$ python -q
>>> import numpy as np
>>> from numpy import linalg as LA
>>> np.set_printoptions(precision=3, suppress=True, linewidth=120, floatmode="fixed")
>>> other = np.array([[7, 9, -1, -3, -1, 5, 6, 8],
...     [-8, 2, -8, 8, 0, -8, 1, -2],
...     [8, 7, 8, 1, -9, 8, 0, -5],
...     [-9, 9, -5, 7, -9, -3, -8, 9],
...     [8, 5, 0, 2, 3, 7, -7, 8]])
>>> m1 = other.T @ other
>>> m1
array([[ 322,   62,  166, -124,   26,  246,   50,   15],
       [  62,  240,  -14,   69, -138,   93,  -51,  154],
       [ 166,  -14,  154,  -88,  -26,  138,   26,  -77],
       [-124,   69,  -88,  127,  -63,  -78,  -80,   34],
       [  26, -138,  -26,  -63,  172,  -29,   45,  -20],
       [ 246,   93,  138,  -78,  -29,  211,   -3,   45],
       [  50,  -51,   26,  -80,   45,   -3,  150,  -82],
       [  15,  154,  -77,   34,  -20,   45,  -82,  238]])
>>> # symmetric
>>> other = m1 / LA.norm(m1, axis=1, keepdims=True)
>>> cov = other @ other.T
>>> round(np.degrees(np.arccos(np.clip(cov[6, 5], -1, 1))), 3)
np.float64(81.713)
>>> cov[6]
array([ 0.351, -0.578,  0.471, -0.765,  0.580,  0.144,  1.000, -0.689])
>>> print(LA.norm(other, axis=1))
[1.000 1.000 1.000 1.000 1.000 1.000 1.000 1.000]
>>> m1 @ LA.pinv(m1) @ m1
array([[ 322.000,   62.000,  166.000, -124.000,   26.000,  246.000,   50.000,   15.000],
       [  62.000,  240.000,  -14.000,   69.000, -138.000,   93.000,  -51.000,  154.000],
       [ 166.000,  -14.000,  154.000,  -88.000,  -26.000,  138.000,   26.000,  -77.000],
       [-124.000,   69.000,  -88.000,  127.000,  -63.000,  -78.000,  -80.000,   34.000],
       [  26.000, -138.000,  -26.000,  -63.000,  172.000,  -29.000,   45.000,  -20.000],
       [ 246.000,   93.000,  138.000,  -78.000,  -29.000,  211.000,   -3.000,   45.000],
       [  50.000,  -51.000,   26.000,  -80.000,   45.000,   -3.000,  150.000,  -82.000],
       [  15.000,  154.000,  -77.000,   34.000,  -20.000,   45.000,  -82.000,  238.000]])
>>> print(np.unique(m1.round(6), axis=0).shape)
(8, 8)
>>> print(np.abs(np.diag(LA.qr(m1)[1])) > 1e-9)
[ True  True  True  True  True False False False]
>>> LA.lstsq(m1[:-1].T, m1[-1])[2]
np.int32(5)
>>> E = np.loadtxt("arr.csv", delimiter=",")
>>> E
array([[-0.915, -0.869, -0.846, -0.350, -0.073, -0.070, -0.936],
       [-0.279, -0.265, -0.210, -0.081,  0.026,  0.000, -0.332],
       [-3.553, -3.567, -3.645, -1.161,  0.007, -0.031, -3.500],
       [-0.262, -0.386, -0.378, -0.152, -0.015,  0.042, -0.271],
       [ 7.532,  7.434,  7.475,  2.488, -0.031, -0.046,  7.528],
       [-4.840, -4.787, -4.888, -1.590,  0.079,  0.013, -4.802],
       [ 0.605,  0.564,  0.559,  0.219, -0.026, -0.053,  0.599],
       [ 2.220,  2.277,  2.405,  0.775, -0.028, -0.084,  2.252],
       [ 2.267,  2.233,  2.229,  0.769, -0.038, -0.038,  2.233],
       [ 5.757,  5.699,  5.755,  1.858,  0.027,  0.009,  5.689],
       [ 5.683,  5.726,  5.661,  1.870,  0.059, -0.023,  5.713],
       [-2.630, -2.663, -2.585, -0.828, -0.031, -0.066, -2.608],
       [ 3.649,  3.604,  3.554,  1.200, -0.033, -0.006,  3.577],
       [ 0.416,  0.416,  0.470,  0.038,  0.041, -0.040,  0.340],
       [ 2.086,  2.014,  2.124,  0.655, -0.079,  0.033,  2.133],
       [-1.662, -1.511, -1.523, -0.605,  0.001, -0.007, -1.566],
       [-1.310, -1.400, -1.319, -0.346, -0.067, -0.021, -1.240],
       [ 4.911,  4.887,  4.916,  1.606,  0.041, -0.063,  4.846],
       [ 2.078,  2.062,  2.095,  0.770, -0.050, -0.070,  2.097],
       [ 1.098,  1.269,  1.183,  0.339,  0.035, -0.006,  1.132],
       [-0.245, -0.143, -0.210, -0.121, -0.039,  0.062, -0.041],
       [-3.391, -3.274, -3.331, -1.089, -0.032,  0.029, -3.311],
       [-4.015, -4.109, -4.119, -1.341,  0.036,  0.029, -4.102],
       [ 4.912,  5.004,  4.873,  1.604, -0.002,  0.015,  4.926],
       [ 1.131,  1.105,  1.126,  0.455, -0.028, -0.016,  1.155],
       [ 1.969,  2.044,  2.031,  0.700, -0.038, -0.065,  2.070],
       [-4.043, -4.062, -4.010, -1.345,  0.045, -0.084, -4.063],
       [-0.068, -0.141, -0.175, -0.018,  0.048,  0.027, -0.156],
       [-2.587, -2.641, -2.637, -0.895,  0.075, -0.034, -2.591],
       [-0.340, -0.358, -0.289, -0.025,  0.015,  0.020, -0.200],
       [-1.556, -1.510, -1.572, -0.532, -0.001, -0.006, -1.501],
       [-1.358, -1.414, -1.414, -0.409,  0.076, -0.106, -1.427],
       [-1.754, -1.867, -1.768, -0.578, -0.052, -0.042, -1.877],
       [ 3.468,  3.584,  3.498,  1.143,  0.099, -0.047,  3.451],
       [-2.451, -2.478, -2.498, -0.840,  0.019, -0.008, -2.482]])
>>> f = np.array([0, 0])
>>> np.convolve(E[26], f)
array([0.000, 0.000, 0.000, 0.000, 0.000, 0.000, 0.000, 0.000])
>>> np.round(LA.norm(E, 2) / LA.norm(E), 3)
np.float64(1.0)
>>> LA.matrix_rank(E, rtol=0.1)
np.int64(1)
>>> np.argsort(-LA.norm(E, axis=0).round(6), kind="stable")[:3]
array([2, 1, 0])
>>> round(np.log10(LA.cond(E)))
2
>>> proj = E @ LA.solve(E.T @ E, E.T)
>>> np.allclose(proj @ proj, proj)
True
>>> np.round(proj @ E[:, 5], 3) + 0
array([-0.070,  0.000, -0.031,  0.042, -0.046,  0.013, -0.053, -0.084, -0.038,  0.009, -0.023, -0.066, -0.006, -0.040,
        0.033, -0.007, -0.021, -0.063, -0.070, -0.006,  0.062,  0.029,  0.029,  0.015, -0.016, -0.065, -0.084,  0.027,
       -0.034,  0.020, -0.006, -0.106, -0.042, -0.047, -0.008])
>>> other = np.c_[E[:, :6] @ np.array([[2, 0, 2, 2, 1, 1],
...     [0, 0, 2, 0, 2, 2],
...     [1, 0, 2, 1, 0, 2],
...     [1, 0, 2, 2, 0, 2],
...     [0, 0, 2, 2, 1, 2],
...     [1, 1, 1, 0, 0, 1]]), np.array([2, 1, 3, 0, 0, 2, -3, -3, 1, -2, 1, -1, 3, -2, -1, -2, 2, 1, 3, 3, 0, 1, 3, 1, 0, 2, 3, -3, 1, 0, 3, 3, 1, -1, 1])]
>>> other
array([[ -3.096,  -0.070,  -6.176,  -3.522,  -2.726,  -5.261,   2.000],
       [ -0.849,   0.000,  -1.618,  -0.878,  -0.783,  -1.339,   1.000],
       [-11.943,  -0.031, -23.869, -13.059, -10.680, -20.316,   3.000],
       [ -1.012,   0.042,  -2.344,  -1.236,  -1.049,  -2.082,   0.000],
       [ 24.981,  -0.046,  49.750,  27.453,  22.369,  42.218,   0.000],
       [-16.145,   0.013, -32.039, -17.590, -14.335, -27.199,   2.000],
       [  1.935,  -0.053,   3.789,   2.155,   1.707,   3.184,  -3.000],
       [  7.536,  -0.084,  15.214,   8.339,   6.746,  12.994,  -3.000],
       [  7.494,  -0.038,  14.882,   8.225,   6.695,  12.615,   1.000],
       [ 19.136,   0.009,  38.201,  21.039,  17.182,  32.444,  -2.000],
       [ 18.874,  -0.023,  37.975,  20.885,  17.194,  32.292,   1.000],
       [ -8.739,  -0.066, -17.540,  -9.563,  -7.987, -14.910,  -1.000],
       [ 12.046,  -0.006,  23.942,  13.186,  10.824,  20.293,   3.000],
       [  1.300,  -0.040,   2.722,   1.460,   1.289,   2.306,  -2.000],
       [  6.984,   0.033,  13.633,   7.448,   6.035,  11.547,  -1.000],
       [ -5.459,  -0.007, -10.607,  -6.055,  -4.683,  -8.945,  -2.000],
       [ -4.306,  -0.021,  -8.905,  -4.765,  -4.177,  -7.595,   2.000],
       [ 16.281,  -0.063,  32.659,  18.032,  14.726,  27.748,   1.000],
       [  6.951,  -0.070,  13.840,   7.691,   6.152,  11.762,   3.000],
       [  3.712,  -0.006,   7.842,   4.127,   3.671,   6.744,   3.000],
       [ -0.759,   0.062,  -1.454,  -1.020,  -0.570,  -1.209,   0.000],
       [-11.173,   0.029, -22.205, -12.355,  -9.971, -18.814,   1.000],
       [-13.461,   0.029, -27.067, -14.759, -12.197, -23.052,   3.000],
       [ 16.316,   0.015,  32.797,  17.901,  14.918,  27.885,   1.000],
       [  3.827,  -0.016,   7.562,   4.242,   3.313,   6.431,   0.000],
       [  6.604,  -0.065,  13.347,   7.293,   6.019,  11.378,   2.000],
       [-13.525,  -0.084, -26.914, -14.696, -12.122, -22.871,   3.000],
       [ -0.302,   0.027,  -0.681,  -0.251,  -0.302,  -0.613,  -3.000],
       [ -8.740,  -0.034, -17.404,  -9.451,  -7.794, -14.817,   1.000],
       [ -0.974,   0.020,  -1.974,  -0.989,  -1.041,  -1.634,   0.000],
       [ -5.222,  -0.006, -10.348,  -5.750,  -4.577,  -8.792,   3.000],
       [ -4.645,  -0.106,  -9.144,  -4.796,  -4.110,  -7.786,   3.000],
       [ -5.896,  -0.042, -12.080,  -6.536,  -5.540, -10.326,   1.000],
       [ 11.530,  -0.047,  23.537,  12.918,  10.735,  20.069,  -1.000],
       [ -8.248,  -0.008, -16.504,  -9.042,  -7.388, -14.053,   1.000]])
>>> LA.matrix_rank(np.c_[E, other])
np.int64(8)
>>> LA.norm(LA.qr(E)[0].T @ other, axis=0) ** 2 / ((other ** 2).sum(axis=0) + 1e-12)
array([1.000, 1.000, 1.000, 1.000, 1.000, 1.000, 0.366])
>>> np.round(LA.lstsq(E, other[:, 0])[0], 3) + 0
array([2.000, 0.000, 1.000, 1.000, 0.000, 1.000, 0.000])
>>> print(np.round(LA.norm(other - E @ LA.lstsq(E, other)[0], axis=0), 3) + 0)
[0.000 0.000 0.000 0.000 0.000 0.000 9.386]
>>> mat = np.load("a.npy")
>>> mat
array([[  8.000,   6.000,   0.000,  -3.000,  -9.000, -15.000,  15.000, -12.000,   3.000,  15.000, -15.000],
       [  6.000,   3.000,   0.000,  -2.000,  -6.000, -10.000,  10.000,  -8.000,   2.000,  10.000, -10.000],
       [  0.000,   0.000,  -1.000,   0.000,   0.000,   0.000,   0.000,   0.000,   0.000,   0.000,   0.000],
       [ -3.000,  -2.000,   0.000,   0.000,   3.000,   5.000,  -5.000,   4.000,  -1.000,  -5.000,   5.000],
       [ -9.000,  -6.000,   0.000,   3.000,   8.000,  15.000, -15.000,  12.000,  -3.000, -15.000,  15.000],
       [-15.000, -10.000,   0.000,   5.000,  15.000,  24.000, -25.000,  20.000,  -5.000, -25.000,  25.000],
       [ 15.000,  10.000,   0.000,  -5.000, -15.000, -25.000,  24.000, -20.000,   5.000,  25.000, -25.000],
       [-12.000,  -8.000,   0.000,   4.000,  12.000,  20.000, -20.000,  15.000,  -4.000, -20.000,  20.000],
       [  3.000,   2.000,   0.000,  -1.000,  -3.000,  -5.000,   5.000,  -4.000,   0.000,   5.000,  -5.000],
       [ 15.000,  10.000,   0.000,  -5.000, -15.000, -25.000,  25.000, -20.000,   5.000,  24.000, -25.000],
       [-15.000, -10.000,   0.000,   5.000,  15.000,  25.000, -25.000,  20.000,  -5.000, -25.000,  24.000]])
>>> f, g = mat[1], mat[5]
>>> f @ f
np.float64(553.0)
>>> p = (f @ g) / (f @ f) * f
>>> p
array([-14.973,  -7.486,  -0.000,   4.991,  14.973,  24.955, -24.955,  19.964,  -4.991, -24.955,  24.955])
>>> g - p
array([-0.027, -2.514,  0.000,  0.009,  0.027, -0.955, -0.045,  0.036, -0.009, -0.045,  0.045])
>>> w1 = np.array([[1, 3, 1],
...     [3, -3, 2],
...     [0, 2, 1],
...     [0, 3, -3],
...     [1, 2, 2],
...     [-2, 3, -2],
...     [-1, -3, 3],
...     [-1, 1, -2],
...     [0, 2, 2],
...     [-2, 3, 3],
...     [3, 1, 0]])
>>> b = np.array([9, 5, 4])
>>> act = np.maximum(mat @ w1 + b, 0)
>>> print((act > 0).mean(axis=0))
[0.545 0.545 0.545]
>>> W2 = np.array([[-3, -3, 2], [0, 0, 2], [-1, 3, 2]])
>>> (act @ W2).round(6).argmax(axis=1)
array([1, 1, 2, 2, 2, 2, 1, 2, 1, 1, 2])
>>> round(LA.norm(mat, 1), 3), np.round(LA.norm(mat, np.inf), 3)
(np.float64(169.0), np.float64(169.0))
>>> LA.norm(mat, axis=1).argmax()
np.int64(5)
>>> print(np.round(LA.norm(mat, "nuc"), 3))
149.0
>>> LA.norm(mat, axis=1)
array([35.256, 23.516,  1.000, 11.790, 35.256, 58.745, 58.745, 47.000, 11.790, 58.745, 58.745])
>>> round(LA.norm(mat[0] - mat[5]), 3)
np.float64(93.989)
>>> other = mat / np.sqrt((mat ** 2).mean(axis=1, keepdims=True))
>>> other[6]
array([ 0.847,  0.565,  0.000, -0.282, -0.847, -1.411,  1.355, -1.129,  0.282,  1.411, -1.411])
>>> LA.norm(other, axis=1)
array([3.317, 3.317, 3.317, 3.317, 3.317, 3.317, 3.317, 3.317, 3.317, 3.317, 3.317])
>>> x0 = np.array([-2, 0, 1, 2, 1, -1, 2, 0, 2, 1, -2])
>>> np.einsum("ij,j->i", mat, x0)
array([  65.000,   42.000,   -1.000,  -23.000,  -64.000, -104.000,  103.000,  -84.000,   19.000,  104.000, -103.000])
>>> (mat @ x0).argmax()
np.int64(9)
>>> print((mat * x0).sum(axis=1))
[  65.000   42.000   -1.000  -23.000  -64.000 -104.000  103.000  -84.000   19.000  104.000 -103.000]
>>> LA.norm(mat @ x0) <= LA.norm(mat, 2) * LA.norm(x0) + 1e-9
np.True_
>>> F = np.diag(np.array([1, -3, -2, -8, 4, 1, -4, -9, 7, 0]))
>>> F
array([[ 1,  0,  0,  0,  0,  0,  0,  0,  0,  0],
       [ 0, -3,  0,  0,  0,  0,  0,  0,  0,  0],
       [ 0,  0, -2,  0,  0,  0,  0,  0,  0,  0],
       [ 0,  0,  0, -8,  0,  0,  0,  0,  0,  0],
       [ 0,  0,  0,  0,  4,  0,  0,  0,  0,  0],
       [ 0,  0,  0,  0,  0,  1,  0,  0,  0,  0],
       [ 0,  0,  0,  0,  0,  0, -4,  0,  0,  0],
       [ 0,  0,  0,  0,  0,  0,  0, -9,  0,  0],
       [ 0,  0,  0,  0,  0,  0,  0,  0,  7,  0],
       [ 0,  0,  0,  0,  0,  0,  0,  0,  0,  0]])
>>> # 10 blocks once reordered
>>> w1 = np.array([[0, 9, 8],
...     [2, 0, 6],
...     [0, 5, 0],
...     [3, 6, 5],
...     [2, 4, 2],
...     [1, 6, 5],
...     [1, 1, 4],
...     [5, 1, 7],
...     [8, 1, 3],
...     [2, 9, 9]])
>>> b = np.array([0, -3, 1])
>>> act = np.maximum(F @ w1 + b, 0)
>>> (act > 0).mean(axis=0)
array([0.300, 0.400, 0.600])
>>> W2 = np.array([[-3, -2], [-1, 0], [-1, -1]])
>>> w1 @ W2
array([[-17,  -8],
       [-12, -10],
       [ -5,   0],
       [-20, -11],
       [-12,  -6],
       [-14,  -7],
       [ -8,  -6],
       [-23, -17],
       [-28, -19],
       [-24, -13]])
>>> print((act @ W2).round(6).argmax(axis=1))
[1 0 0 0 1 1 0 0 1 0]
